$ ipython --no-banner

In [1]: import numpy as np

In [2]: np.set_printoptions(suppress=True, linewidth=120)

In [3]: m1 = np.loadtxt("x.csv", delimiter=",")

In [4]: m1
Out[4]: 
array([[-5.06,  2.76,  3.34, -0.53,  3.92],
       [-1.94, -1.39,  1.59, -1.65,  1.06],
       [-3.56, -0.64,  3.96, -3.42,  4.42],
       [ 0.55,  1.53, -1.07,  2.11, -1.47],
       [ 0.03,  1.58,  0.44, -0.44,  2.23],
       [ 3.05, -0.58, -2.96,  1.6 , -3.05],
       [-0.9 , -0.27,  1.47, -1.07,  1.28],
       [ 0.  ,  0.23,  0.77, -0.57,  1.02],
       [-1.48,  0.45,  3.11, -2.99,  4.76],
       [-5.65, -2.14,  5.74, -4.29,  4.25],
       [ 0.19,  1.02, -0.26,  0.41,  0.45],
       [-1.45,  0.2 ,  1.54, -0.68,  1.25]])

In [5]: left, s, Vt = np.linalg.svd(m1)

In [6]: s.round(4) + 0
Out[6]: array([17.4189,  5.3682,  3.6525,  0.7135,  0.    ])

In [7]: np.argmax(s[:-1] / (s[1:] + 1e-6)) + 1
Out[7]: np.int64(4)

In [8]: Y = left[:, :4] @ np.diag(s[:4]) @ Vt[:4]

In [9]: round(float(np.linalg.norm(m1 - Y) / np.linalg.norm(m1)), 4)
Out[9]: 0.0

In [10]: np.linalg.matrix_rank(m1, rtol=0.05)
Out[10]: np.int64(3)

In [11]: np.linalg.matrix_rank(Y)
Out[11]: np.int64(4)

In [12]: round(np.linalg.norm(m1 - Y, 2), 4), np.round(s[4], 4)
Out[12]: (np.float64(0.0), np.float64(0.0))

In [13]: T = np.stack([m1, 2 * m1, m1[::-1]])

In [14]: np.linalg.matrix_rank(T.reshape(3, -1))
Out[14]: np.int64(2)

In [15]: mat = np.loadtxt("layer0.csv", delimiter=",")

In [16]: mat
Out[16]: 
array([[1., 1., 3., 2., 0., 1., 2., 2., 1., 1., 1., 0.],
       [3., 2., 9., 2., 0., 3., 3., 3., 1., 3., 0., 2.],
       [2., 1., 6., 0., 2., 3., 1., 2., 0., 3., 0., 3.],
       [1., 3., 3., 0., 3., 0., 0., 1., 3., 1., 2., 2.],
       [0., 3., 0., 0., 0., 2., 2., 0., 0., 2., 3., 0.]])

In [17]: Y = mat / np.linalg.norm(mat, axis=1, keepdims=True)

In [18]: cov = Y @ Y.T

In [19]: np.argwhere(np.triu(np.abs(cov) > 0.95, 1))
Out[19]: array([], shape=(0, 2), dtype=int64)

In [20]: cov.round(4)
Out[20]: 
array([[1.    , 0.8978, 0.7237, 0.5895, 0.4919],
       [0.8978, 1.    , 0.9183, 0.6062, 0.3717],
       [0.7237, 0.9183, 1.    , 0.6649, 0.3537],
       [0.5895, 0.6062, 0.6649, 1.    , 0.4527],
       [0.4919, 0.3717, 0.3537, 0.4527, 1.    ]])

In [21]: J = np.loadtxt("test17.csv", delimiter=",")

In [22]: print(J)
[[ 2.4084 -3.3924  5.575   0.9796  2.4097  1.379   1.3876  4.2268  1.7528 -3.7998]
 [ 2.6207 -2.4396  4.9131  0.8985  2.5822  1.7958 -0.9085  3.406   3.3951 -4.2109]
 [ 0.3654  0.2859 -4.6031  0.6723 -4.1759 -5.1272  4.5059 -0.1275 -5.6961  1.0943]
 [-0.8057 -0.281  -0.6205  0.9871 -0.1004 -1.6824  5.179   1.2867 -4.2959  1.7967]
 [ 0.8028 -4.0819  2.3128 -2.2981 -3.6162 -0.1785  0.1139 -0.1995  0.0153 -1.4866]
 [ 0.6122 -4.3985  4.723  -1.5387 -0.7957  1.4113  1.1147  1.3879  0.614  -1.5814]
 [-1.3707 -1.5873  4.7184  0.4023  3.9017  3.0128  2.9778  2.1961 -0.1984  1.1192]
 [ 0.779  -4.0931  2.2877 -2.2746 -3.5719 -0.1871  0.1039 -0.164  -0.0061 -1.4988]
 [-2.177  -1.3146  3.6839 -3.2089  1.0174  5.0836 -4.8351 -2.6792  4.52    1.1243]
 [-2.4353  3.3965 -5.5904 -1.0018 -2.3756 -1.4136 -1.409  -4.1849 -1.8034  3.7915]
 [-0.5872  0.0019 -2.9966  0.1964 -2.9131 -3.2875  4.1911 -0.3041 -4.8951  1.9176]
 [ 1.5682 -0.7851 -2.1997 -3.4426 -5.7946 -0.6381 -7.8392 -4.2151  4.1827 -2.6012]
 [ 1.987  -3.0995  0.2039  0.4285 -3.2901 -3.5184  4.598   2.3086 -3.6549 -1.781 ]
 [-0.7653  2.01   -7.3723  0.1851 -5.396  -5.8209  3.7784 -2.2151 -6.6308  3.0083]
 [-0.4027 -1.9926  1.3752  0.1714 -0.4002 -0.8217  4.6174  1.5509 -3.176   0.8141]
 [ 1.437  -0.9993  2.2701  2.6686  2.7819 -0.7913  4.9019  4.3864 -1.9686 -1.4144]
 [-2.9717  1.1018 -1.7801 -0.027  -0.0151 -0.594   4.1791 -1.0467 -4.3626  4.5061]
 [ 0.5868 -1.1031 -0.5709 -3.8809 -4.536   1.1937 -8.0707 -4.4007  5.044  -1.8064]
 [-2.2049 -5.0141  7.1335 -3.7888  0.2704  5.2054 -0.7804 -0.8402  2.4119  0.8854]
 [-1.3874 -2.2792  2.9878 -0.295   0.9019  0.9945  4.3054  1.4224 -2.3899  1.6252]
 [ 1.3872  2.0082 -2.7839  2.5912  0.4934 -2.9011  2.1949  1.6942 -2.1106 -0.7011]
 [-1.6134  2.6782 -6.5095 -0.4106 -3.9207 -3.5667  1.2085 -3.1933 -4.2282  3.4294]
 [ 1.0262 -1.6988  5.02   -1.0218  2.591   4.2324 -4.7889  0.6231  6.0236 -2.8754]
 [-1.1775 -3.9898  7.2015 -2.5949  2.0401  5.4019 -1.7995  0.2123  3.8213 -0.3691]
 [-4.4203  2.8106 -2.4449 -1.9747  0.2252  2.2208 -1.9855 -4.5955 -0.2076  5.3848]
 [-0.8041  3.7211 -4.1757 -0.687  -0.7689  0.0786 -5.3043 -3.7154  2.3134  1.098 ]
 [-0.6064 -2.2906  3.8222  0.9975  2.4231  0.8252  5.5964  3.1988 -2.6163  0.6974]
 [ 1.559  -4.0692  3.1225 -0.9709 -2.1079 -0.4058  1.4214  1.588  -0.1767 -2.4088]
 [ 0.5806 -0.7116  1.2876 -0.9185 -0.1056  1.2889 -2.8558 -0.5137  2.7065 -1.3877]
 [ 1.1942 -2.0029  2.9507  2.8013  2.6031 -1.1876  7.1905  5.2084 -3.5771 -0.9717]
 [ 0.366  -4.0015  8.7843  0.0031  4.9762  4.9965  0.7672  3.7729  3.4278 -2.1733]
 [ 0.9939  2.9909 -6.4973  2.6942 -2.1823 -5.7935  4.0804  0.5795 -5.4444  0.7778]
 [-0.1952 -0.6198  2.5944  3.1297  4.2004 -0.2938  7.4873  4.6956 -3.9052  0.8122]
 [-0.7889  4.0979 -2.3277  2.3001  3.6242  0.1959 -0.1241  0.2161 -0.0189  1.5325]
 [ 1.5935 -3.3884  4.827  -0.2919  0.9123  1.5922  0.1581  2.3985  1.9807 -2.889 ]
 [-2.4533  4.1313 -3.882  -0.3205  0.5996  0.6028 -2.7079 -3.3663  0.3937  3.2669]
 [ 0.6053  5.6892 -6.9862  1.918  -0.2669 -2.7796 -3.0827 -1.9959  0.1945  0.4118]
 [ 0.2143 -2.2938  4.5626  2.3232  3.9116  0.5893  6.9268  5.0382 -2.7771 -0.2076]
 [ 2.3617 -1.0946 -1.2171  0.1758 -2.8953 -2.6926  0.0067  0.7166 -0.488  -2.5852]
 [ 2.7837  4.0237 -5.6201  5.1867  1.0051 -5.8379  4.3845  3.3847 -4.1924 -1.3967]
 [ 0.3831 -4.6957  7.1053 -0.7046  1.9868  2.9484  2.0796  3.0034  1.2244 -1.6961]
 [ 0.2175  0.6121 -2.5897 -3.1048 -4.1823  0.3129 -7.4953 -4.6964  3.8827 -0.7997]
 [-0.3718 -4.7188  6.322  -2.0226  0.488   3.2371  0.7752  1.2302  1.4154 -0.8021]]

In [23]: print(round(float(np.linalg.norm(J) ** 2 / np.linalg.norm(J, 2) ** 2), 4))
2.1967

In [24]: np.round(np.linalg.norm(J[33], 1), 4), round(np.linalg.norm(J[33], np.inf), 4)
Out[24]: (np.float64(15.2263), np.float64(4.0979))

In [25]: np.round(np.linalg.norm(J[33] - J[19]), 4)
Out[25]: np.float64(10.5247)

In [26]: round(np.linalg.norm(J, 2), 4)
Out[26]: np.float64(42.7413)
